$ python -q
>>> import numpy as np
>>> np.set_printoptions(precision=3, suppress=True, linewidth=140, sign=" ")
>>> arr = np.loadtxt("x.csv", delimiter=",")
>>> print(arr)
[[ 0.667  0.333  0.   ]
 [ 0.286  0.571  0.143]
 [ 0.25   0.25   0.5  ]]
>>> Y = arr / np.linalg.norm(arr, axis=1, keepdims=True)
>>> G = Y @ Y.T
>>> print(G[2])
[ 0.548  0.713  1.   ]
>>> print((np.abs(G) > 0.9).astype(int))
[[ 1  0  0]
 [ 0  1  0]
 [ 0  0  1]]
>>> print(np.argwhere(np.triu(np.abs(G) > 0.95, 1)))
[]
>>> print(np.linalg.norm(Y, axis=1))
[ 1.  1.  1.]
>>> G = arr.T @ arr
>>> print(G)
[[ 0.589  0.448  0.166]
 [ 0.448  0.499  0.207]
 [ 0.166  0.207  0.27 ]]
>>> print(np.diag(G))
[ 0.589  0.499  0.27 ]
>>> print(np.linalg.eigvalsh(G)[::-1])
[ 1.079  0.201  0.079]
>>> print((arr @ arr.T).shape)
(3, 3)
>>> print(np.allclose(G, G.T))
True
>>> Y = np.array([[0, 1, 0], [-2, -2, -2], [0, -2, -1]])
>>> print(np.einsum("ik,kj->ij", arr, Y))
[[-0.666  0.001 -0.666]
 [-1.142 -1.142 -1.285]
 [-0.5   -1.25  -1.   ]]
>>> print(np.linalg.matrix_rank(np.vstack([arr, Y.T])))
3
>>> print(np.vstack([arr, Y.T]).shape)
(6, 3)
>>> rng = np.random.default_rng(95)
>>> lab = rng.permutation(3)
>>> Y = arr[:, lab] * rng.choice([-1, 1], 3)
>>> print(Y)
[[-0.333 -0.    -0.667]
 [-0.571 -0.143 -0.286]
 [-0.25  -0.5   -0.25 ]]
>>> Uu, _, VT = np.linalg.svd(arr.T @ Y)
>>> print(np.round(np.linalg.lstsq(arr, Y)[0], 3) + 0)
[[ 0.  0. -1.]
 [-1.  0.  0.]
 [ 0. -1.  0.]]
>>> print(np.round(Uu @ VT, 3) + 0)
[[ 0.  0. -1.]
 [-1.  0.  0.]
 [ 0. -1.  0.]]
>>> print(lab)
[ 1  2  0]
>>> M = np.array([[6.0, 1.0, 1.0, 1.0],
...     [1.0, 6.0, 1.0, 1.0],
...     [1.0, 1.0, 6.0, 1.0],
...     [1.0, 1.0, 1.0, 6.0]])
>>> # equal to its transpose
>>> ang = np.radians(180)
>>> R = np.eye(4)
>>> R[1, 1] = R[0, 0] = np.cos(ang)
>>> R[1, 0], R[0, 1] = -np.sin(ang), np.sin(ang)
>>> print(R.round(3) + 0)
[[-1.  0.  0.  0.]
 [ 0. -1.  0.  0.]
 [ 0.  0.  1.  0.]
 [ 0.  0.  0.  1.]]
>>> Y = M @ R.T
>>> print(np.linalg.svd(M, compute_uv=False), np.linalg.svd(Y, compute_uv=False))
[ 9.  5.  5.  5.] [ 9.  5.  5.  5.]
>>> print(np.allclose(M @ M.T, Y @ Y.T))
True
>>> print(round(np.linalg.det(R), 3), np.trace(R))
1.0 0.0
>>> print(np.allclose(np.linalg.norm(M, axis=1), np.linalg.norm(Y, axis=1)))
True
>>> print(np.linalg.eigvals(M))
[ 5.  9.  5.  5.]
>>> print(np.einsum("ij,ji->", M, M))
156.0
>>> print(round(float(np.linalg.det(M[::-1])), 3))
1125.0
>>> print(round(float(np.linalg.det(2 * M)), 3), np.round(np.linalg.det(M), 3))
18000.0 1125.0
>>> x = np.array([-2, 3, 0, -1])
>>> h = np.maximum(M @ x, 0)
>>> print(M * (h > 1e-9)[:, None])
[[ 0.  0.  0.  0.]
 [ 1.  6.  1.  1.]
 [ 0.  0.  0.  0.]
 [ 0.  0.  0.  0.]]
>>> print(M.T @ h)
[ 15.  90.  15.  15.]
>>> print(np.sort(np.abs(np.fft.fft(M[0]))), np.sort(np.linalg.svd(M, compute_uv=False)))
[ 5.  5.  5.  9.] [ 5.  5.  5.  9.]
>>> print(np.allclose(M @ M.T, M.T @ M))
True
>>> E = np.loadtxt("block10.csv", delimiter=",")
>>> print(E)
[[ 0.31   0.197 -0.38 ]
 [-0.446 -0.291  0.537]
 [-0.617 -0.422  0.716]
 [-0.617 -0.422  0.716]
 [-0.508 -0.336  0.604]
 [-0.744 -0.537  0.834]
 [-0.706 -0.501  0.8  ]
 [-0.617 -0.422  0.716]
 [ 0.31   0.197 -0.38 ]
 [-0.664 -0.462  0.762]
 [ 0.08   0.05  -0.1  ]]
>>> # row 3 repeats row 2
>>> D = np.linalg.norm(E[:, None] - E[None], axis=-1)
>>> print(np.linalg.matrix_rank(D ** 2))
5
>>> print((D + 1e9 * np.eye(11)).round(6).argmin(axis=1))
[ 8  4  3  2  1  6  5  2  0  6  0]
>>> print(np.linalg.norm(E - E.mean(axis=0), axis=1))
[ 1.169  0.119  0.394  0.394  0.218  0.599  0.537  0.394  1.169  0.47   0.779]
>>> print(D.shape)
(11, 11)
>>> print(np.linalg.norm(E, axis=1))
[ 0.528  0.756  1.035  1.035  0.858  1.24   1.179  1.035  0.528  1.111  0.137]
>>> print(D[7].round(6).argsort(kind="stable")[:4])
[ 2  3  7  9]
>>> cent = E[[1, 10]].astype(float)
>>> for _ in range(4):
...     lab = np.linalg.norm(E[:, None] - cent, axis=-1).argmin(axis=1)
...     cent = np.array([E[lab == j].mean(axis=0) for j in range(2)])
... 
>>> print(lab)
[ 1  0  0  0  0  0  0  0  1  0  1]
>>> print(np.bincount(lab))
[ 8  3]
>>> print(cent[1] - cent[0])
[ 0.848  0.572 -0.997]
>>> print(np.abs(cent[1] - cent[0]).argmax())
2
>>> print(cent)
[[-0.615 -0.424  0.711]
 [ 0.233  0.148 -0.287]]
>>> f = np.array([0, 3])
>>> print(np.convolve(cent[1], f))
[ 0.     0.7    0.444 -0.86 ]
>>> print(np.cross(cent[1, :3], cent[0, :3]))
[-0.016  0.01  -0.008]
>>> print(np.array([np.convolve(row, f, "same") for row in cent]))
[[ 0.    -1.845 -1.272]
 [ 0.     0.7    0.444]]
>>> print(np.polyval(f, cent[1]))
[ 3.  3.  3.]
>>> f = np.array([6, 3, -9])
>>> print(np.convolve(E[2], f))
[-3.702 -4.383  8.583  5.946 -6.444]
>>> print(np.correlate(E[2], E[5], "full"))
[-0.515 -0.021  1.283 -0.071 -0.533]
>>> print(np.cross(E[2, :3], E[5, :3]))
[ 0.033 -0.018  0.017]
>>> mat = np.load("w.npy")
>>> print(mat)
[[ 2  0  0  0]
 [-1  2  0  0]
 [ 0  0  2  0]
 [ 0  0 -1  2]]
>>> Y = np.linalg.inv(mat)
>>> print(np.round(np.linalg.det(mat) * np.linalg.det(Y), 3))
1.0
>>> print(Y)
[[ 0.5   0.    0.    0.  ]
 [ 0.25  0.5   0.    0.  ]
 [ 0.    0.    0.5   0.  ]
 [ 0.    0.    0.25  0.5 ]]
>>> print(np.allclose(Y, mat.T))
False
>>> print(np.prod(np.diag(mat)), round(np.linalg.det(mat), 3))
16 16.0
>>> print(np.linalg.matrix_rank(mat - mat[0, 0] * np.eye(4)))
2
>>> print(np.linalg.matrix_power(mat - np.diag(np.diag(mat)), 4))
[[ 0  0  0  0]
 [ 0  0  0  0]
 [ 0  0  0  0]
 [ 0  0  0  0]]
>>> W0 = np.load("arr.npy")
>>> print(W0)
[[ 1.706 -1.505  2.003]
 [-0.47   0.99  -2.559]
 [-2.219  0.509 -3.19 ]
 [-0.608  0.485  1.41 ]
 [-2.903  2.228 -0.078]
 [ 2.069 -2.144  0.062]
 [-0.644 -0.279  0.518]
 [ 0.827 -0.049 -0.217]
 [-0.178  0.533  4.4  ]
 [ 1.707 -0.606  0.996]
 [ 1.773 -1.227  1.373]
 [-1.38   1.537 -1.084]
 [-0.77  -0.317 -4.605]
 [-1.569  0.585  1.109]
 [ 1.792 -0.14   4.419]
 [-2.818  0.494 -3.034]
 [-1.307  1.057 -1.248]]
>>> f = np.array([1, 2, 3])
>>> print(np.convolve(W0[8], f))
[-0.178  0.177  4.932 10.399 13.2  ]
>>> print(np.correlate(W0[8], W0[15], "full"))
[  0.54   -1.705 -12.585   0.672 -12.399]
>>> print(np.polyval(f, W0[8]))
[  2.676   4.35   31.16 ]
>>> G = np.cov(W0, rowvar=False)
>>> print(np.polyfit(W0[:, 2], W0[:, 1], 1))
[-0.1    0.128]
>>> print(np.round(np.corrcoef(W0[:, 2], W0[:, 1])[0, 1], 3))
-0.225
>>> print(np.linalg.eigvalsh(G)[::-1])
[ 7.533  2.432  0.242]
>>> print(np.argsort(-W0.std(axis=0).round(6), kind="stable"))
[ 2  0  1]
>>> Y = np.c_[W0[:, :1] @ np.array([[9]]), np.array([-7, 0, -9, -3, 8, -2, -8, 6, 1, -9, -2, -9, -5, 7, 6, -1, 9])]
>>> print(Y)
[[ 15.354  -7.   ]
 [ -4.23    0.   ]
 [-19.971  -9.   ]
 [ -5.472  -3.   ]
 [-26.127   8.   ]
 [ 18.621  -2.   ]
 [ -5.796  -8.   ]
 [  7.443   6.   ]
 [ -1.602   1.   ]
 [ 15.363  -9.   ]
 [ 15.957  -2.   ]
 [-12.42   -9.   ]
 [ -6.93   -5.   ]
 [-14.121   7.   ]
 [ 16.128   6.   ]
 [-25.362  -1.   ]
 [-11.763   9.   ]]
>>> print(np.linalg.norm(np.linalg.qr(W0)[0].T @ Y, axis=0) ** 2 / ((Y ** 2).sum(axis=0) + 1e-12))
[ 1.     0.202]
>>> print(np.linalg.matrix_rank(np.c_[W0, Y]))
4
>>> print(np.round(np.linalg.norm(Y - W0 @ np.linalg.lstsq(W0, Y)[0], axis=0), 3) + 0)
[  0.    23.06]
>>> print(np.round(np.linalg.lstsq(W0, Y[:, 0])[0], 3) + 0)
[ 9.  0.  0.]
>>> x = np.array([2, 2])
>>> h = np.maximum(Y @ x, 0)
>>> print(np.flatnonzero(h > 1e-9))
[  0   5   7   9  10  14]
>>> print(np.maximum(Y @ (3 * x), 0))
[  50.124    0.       0.       0.       0.      99.726    0.      80.658    0.      38.178   83.742    0.       0.       0.     132.768
    0.       0.   ]
>>> print(np.tanh(Y @ x))
[ 1.    -1.    -1.    -1.    -1.     1.    -1.     1.    -0.835  1.     1.    -1.    -1.    -1.     1.    -1.    -1.   ]
>>> proj = W0 @ np.linalg.solve(W0.T @ W0, W0.T)
>>> print(np.round(np.linalg.eigvalsh(proj), 3) + 0)
[ 0.  0.  0.  0.  0.  0.  0.  0.  0.  0.  0.  0.  0.  0.  1.  1.  1.]
>>> print(proj @ W0[:, 0])
[ 1.706 -0.47  -2.219 -0.608 -2.903  2.069 -0.644  0.827 -0.178  1.707  1.773 -1.38  -0.77  -1.569  1.792 -2.818 -1.307]
>>> print(np.allclose(proj @ proj, proj))
True
>>> K = np.load("case11.npy")
>>> print(K)
[[ 3.224  3.73   0.832]
 [-1.937  0.256 -4.602]
 [-2.584 -3.425  2.567]
 [ 4.021  2.347  1.822]
 [ 2.769 -2.588 -3.261]
 [-3.889  2.638  1.708]
 [-2.814 -3.254  2.549]
 [ 4.852  0.291  1.171]
 [-1.277  4.709 -1.094]
 [ 1.736  0.335 -4.677]
 [ 1.97  -1.093 -4.464]
 [-2.996  0.356  3.987]
 [-3.98  -2.917  0.805]
 [ 1.448 -1.574  4.519]
 [ 1.089 -3.087 -3.779]
 [ 2.658  4.218  0.381]
 [-0.337 -3.156 -3.863]
 [ 3.444 -2.574  2.553]
 [-2.991  1.907 -3.523]
 [-4.285 -0.314 -2.558]]
>>> Ac = K - K.mean(axis=0)
>>> vecs = np.linalg.svd(Ac)[2][:2]
>>> Y = Ac - Ac @ vecs.T @ vecs
>>> print(np.diag(vecs.T @ vecs))
[ 0.847  0.158  0.995]
>>> print(np.round(np.cov(Ac @ vecs.T, rowvar=False), 3) + 0)
[[ 9.73   0.   ]
 [ 0.     9.574]]
>>> print(Y.std(axis=0))
[ 0.992  2.328  0.18 ]
>>> print(round(np.linalg.norm(Y) / np.linalg.norm(Ac), 3))
0.51
>>> cent = K[[17, 11]].astype(float)
>>> for _ in range(6):
...     lab = np.linalg.norm(K[:, None] - cent, axis=-1).argmin(axis=1)
...     cent = np.array([K[lab == j].mean(axis=0) for j in range(2)])
... 
>>> print(lab)
[ 0  1  1  0  0  1  1  0  1  0  0  1  1  0  0  0  0  0  1  1]
>>> print(np.bincount(lab))
[ 11   9]
>>> print(cent)
[[ 2.443 -0.286 -0.797]
 [-2.973 -0.005 -0.018]]
>>> print(np.abs(cent[1] - cent[0]).argmax())
0
>>> x = np.array([2, 2, 3])
>>> rhs = K @ x
>>> print(np.round(np.linalg.pinv(K) @ K, 3) + 0)
[[ 1.  0.  0.]
 [ 0.  1.  0.]
 [ 0.  0.  1.]]
>>> print(np.linalg.solve(K.T @ K, K.T @ rhs))
[ 2.  2.  3.]
>>> rhs = rhs + 0.1 * rng.normal(size=20)
>>> print(rhs)
[ 16.352 -17.028  -4.231  18.228  -9.365   2.514  -4.486  13.791   3.311  -9.779 -11.583   6.702 -11.284  13.233 -15.296  14.833 -18.483
   9.386 -12.693 -16.848]
>>> beta, *_ = np.linalg.lstsq(K, rhs)
>>> print(np.round(K.T @ (rhs - K @ beta), 3) + 0)
[ 0.  0.  0.]
>>> Y = np.c_[K[:, :1] @ np.array([[3]]), np.array([7, 1, 0, 1, 0, 8, 0, 7, 7, 8, 2, 2, 9, 5, 6, 1, 2, 3, 5, 3])]
>>> print(Y)
[[  9.672   7.   ]
 [ -5.811   1.   ]
 [ -7.752   0.   ]
 [ 12.063   1.   ]
 [  8.307   0.   ]
 [-11.667   8.   ]
 [ -8.442   0.   ]
 [ 14.556   7.   ]
 [ -3.831   7.   ]
 [  5.208   8.   ]
 [  5.91    2.   ]
 [ -8.988   2.   ]
 [-11.94    9.   ]
 [  4.344   5.   ]
 [  3.267   6.   ]
 [  7.974   1.   ]
 [ -1.011   2.   ]
 [ 10.332   3.   ]
 [ -8.973   5.   ]
 [-12.855   3.   ]]
>>> print(np.round(np.linalg.norm(Y - K @ np.linalg.lstsq(K, Y)[0], axis=0), 3) + 0)
[  0.     21.402]
>>> print(np.linalg.matrix_rank(Y))
2
>>> X = np.load("sample9.npy")
>>> print(X)
[[ 5.04   5.76  -3.36 ]
 [ 4.003  5.004 -3.501]
 [ 2.645  2.768 -3.061]
 [ 1.519  4.701 -4.591]
 [ 1.413  2.107 -3.347]
 [ 6.689  3.297 -1.304]
 [ 4.651  1.572 -1.46 ]
 [ 1.864  2.328 -3.232]
 [ 2.791  3.376 -3.293]
 [-0.338  3.692 -5.015]
 [ 5.43   5.781 -3.176]
 [ 1.549  0.41  -2.43 ]
 [ 0.931  1.89  -3.48 ]
 [ 1.618  2.168 -3.275]
 [ 3.489  3.511 -3.011]]
>>> Y = np.array([[1, 1], [0, 1], [1, 1]])
>>> print(np.linalg.matrix_rank(X @ Y))
2
>>> q, R = np.linalg.qr(X)
>>> print(q @ R)
[[ 5.04   5.76  -3.36 ]
 [ 4.003  5.004 -3.501]
 [ 2.645  2.768 -3.061]
 [ 1.519  4.701 -4.591]
 [ 1.413  2.107 -3.347]
 [ 6.689  3.297 -1.304]
 [ 4.651  1.572 -1.46 ]
 [ 1.864  2.328 -3.232]
 [ 2.791  3.376 -3.293]
 [-0.338  3.692 -5.015]
 [ 5.43   5.781 -3.176]
 [ 1.549  0.41  -2.43 ]
 [ 0.931  1.89  -3.48 ]
 [ 1.618  2.168 -3.275]
 [ 3.489  3.511 -3.011]]
>>> print(q.shape, R.shape)
(15, 3) (3, 3)
>>> print(np.abs(np.diag(R)))
[ 13.342   7.092   4.742]
>>> Ac = (X - X.mean(axis=0)) / X.std(axis=0)
>>> print(Ac.std(axis=0))
[ 1.  1.  1.]
>>> print(np.argwhere(np.abs(Ac) > 2))
[[ 5  0]
 [ 5  2]
 [ 9  2]]
>>> beta = np.linalg.lstsq(np.delete(Ac, 0, axis=1), Ac[:, 0])[0]
>>> print(np.abs(beta).argmax())
1
>>> print(beta)
[ 0.806  0.979]
>>> q, vecs = np.linalg.qr(X[:, :2])[0], np.linalg.qr(X[:, 2:])[0]
>>> sv = np.linalg.svd(q.T @ vecs, compute_uv=False)
>>> print(sv)
[ 0.929]
>>> print(np.degrees(np.arccos(sv.clip(0, 1))))
[ 21.78]
>>> J = np.load("run9.npy")
>>> print(J)
[[-0.16 -0.8   0.32  2.08]
 [-0.05 -0.25  0.1   0.65]
 [-0.14 -0.7   0.28  1.82]
 [-0.02 -0.1   0.04  0.26]]
>>> print(round(np.linalg.det(J), 3))
0.0
>>> print(np.allclose(J, J.T))
False
>>> print(np.allclose(J @ J.T, J.T @ J))
False
>>> print(J @ J)
[[-0.021 -0.104  0.042  0.27 ]
 [-0.006 -0.033  0.013  0.084]
 [-0.018 -0.091  0.036  0.237]
 [-0.003 -0.013  0.005  0.034]]
